In [1]: import numpy as np

In [2]: from numpy import linalg as LA

In [3]: np.set_printoptions(precision=2, suppress=True, linewidth=100, legacy="1.25")

In [4]: arr = np.loadtxt("arr.csv", delimiter=",")

In [5]: print(arr)
[[0. 0. 0. 1. 1. 1.]
 [0. 0. 0. 0. 0. 1.]
 [0. 0. 0. 1. 0. 1.]
 [1. 0. 1. 0. 1. 0.]
 [1. 0. 0. 1. 0. 0.]
 [1. 1. 1. 0. 0. 0.]]

In [6]: # symmetric, so the eigenvalues are real

In [7]: print(arr.sum(axis=0))
[3. 1. 2. 3. 2. 3.]

In [8]: print(np.trace(arr @ arr @ arr) // 6)
1.0

In [9]: Lm = np.diag(arr.sum(axis=1)) - arr

In [10]: print(Lm @ np.ones(6))
[0. 0. 0. 0. 0. 0.]

In [11]: print((LA.eigvalsh(Lm) < 1e-8).sum())
1

In [12]: w, V = LA.eigh(arr)

In [13]: print(np.abs(V[:, -1]))
[0.52 0.16 0.36 0.5  0.4  0.41]

In [14]: print(LA.svd(arr, compute_uv=False))
[2.54 2.14 1.21 1.08 0.54 0.26]

In [15]: print((w > 1e-8).sum(), (w < -1e-8).sum())
3 3

In [16]: O, R = LA.qr(arr)

In [17]: print(O.round(2) + 0)
[[ 0.    0.    0.    0.71  0.71  0.  ]
 [ 0.    0.    0.    0.    0.   -1.  ]
 [ 0.    0.    0.    0.71 -0.71  0.  ]
 [-0.58  0.41 -0.71  0.    0.    0.  ]
 [-0.58  0.41  0.71  0.    0.    0.  ]
 [-0.58 -0.82  0.    0.    0.    0.  ]]

In [18]: print(round(float(np.trace(O @ O.T)), 2))
6.0

In [19]: print(np.abs(np.diag(R)))
[1.73 0.82 0.71 1.41 0.71 1.  ]

In [20]: print(np.round(O.T @ O, 2) + 0)
[[1. 0. 0. 0. 0. 0.]
 [0. 1. 0. 0. 0. 0.]
 [0. 0. 1. 0. 0. 0.]
 [0. 0. 0. 1. 0. 0.]
 [0. 0. 0. 0. 1. 0.]
 [0. 0. 0. 0. 0. 1.]]

In [21]: print(np.allclose(R.T @ R, arr.T @ arr))
True

In [22]: W = np.array([[2, -1, -2, -2],
    ...:     [1, 0, -2, 2],
    ...:     [-3, 3, 2, 2],
    ...:     [-3, 0, -3, 3],
    ...:     [0, 2, 2, 3],
    ...:     [-3, -2, -2, 0]])

In [23]: c = np.array([-3, -3, 1, 5])

In [24]: hid = np.maximum(arr @ W + c, 0)

In [25]: print(LA.matrix_rank(hid))
2

In [26]: C = np.array([[1, 0], [3, 0], [0, -2], [1, 1]])

In [27]: print(W @ C)
[[-3  2]
 [ 3  6]
 [ 8 -2]
 [ 0  9]
 [ 9 -1]
 [-9  4]]

In [28]: print((hid @ C).round(6).argmax(axis=1))
[0 0 0 0 0 0]

In [29]: u, r1 = arr[1], arr[5]

In [30]: print(u @ r1)
0.0

In [31]: print(u @ u)
1.0

In [32]: p = (u @ r1) / (u @ u) * u

In [33]: print(LA.matrix_rank(np.outer(u, r1)))
1

In [34]: print(r1 - p)
[1. 1. 1. 0. 0. 0.]

In [35]: M = np.array([[1.0, 8.0, 6.0, 16.0, 10.0, 16.0],
    ...:     [8.0, 13.0, 12.0, 32.0, 20.0, 32.0],
    ...:     [6.0, 12.0, 6.0, 24.0, 15.0, 24.0],
    ...:     [16.0, 32.0, 24.0, 61.0, 40.0, 64.0],
    ...:     [10.0, 20.0, 15.0, 40.0, 22.0, 40.0],
    ...:     [16.0, 32.0, 24.0, 64.0, 40.0, 61.0]])

In [36]: # equal to its transpose

In [37]: left, sv, Vt = LA.svd(M)

In [38]: print(sv)
[179.   3.   3.   3.   3.   3.]

In [39]: Y = left[:, :1] @ np.diag(sv[:1]) @ Vt[:1]

In [40]: print(np.round(LA.norm(M - Y) / LA.norm(M), 2))
0.04

In [41]: print(np.round(LA.norm(M - Y, 2), 2), sv[1])
3.0 3.0

In [42]: print(np.round(np.abs(M - Y).max(), 2))
2.93

In [43]: print(LA.matrix_rank(Y))
1
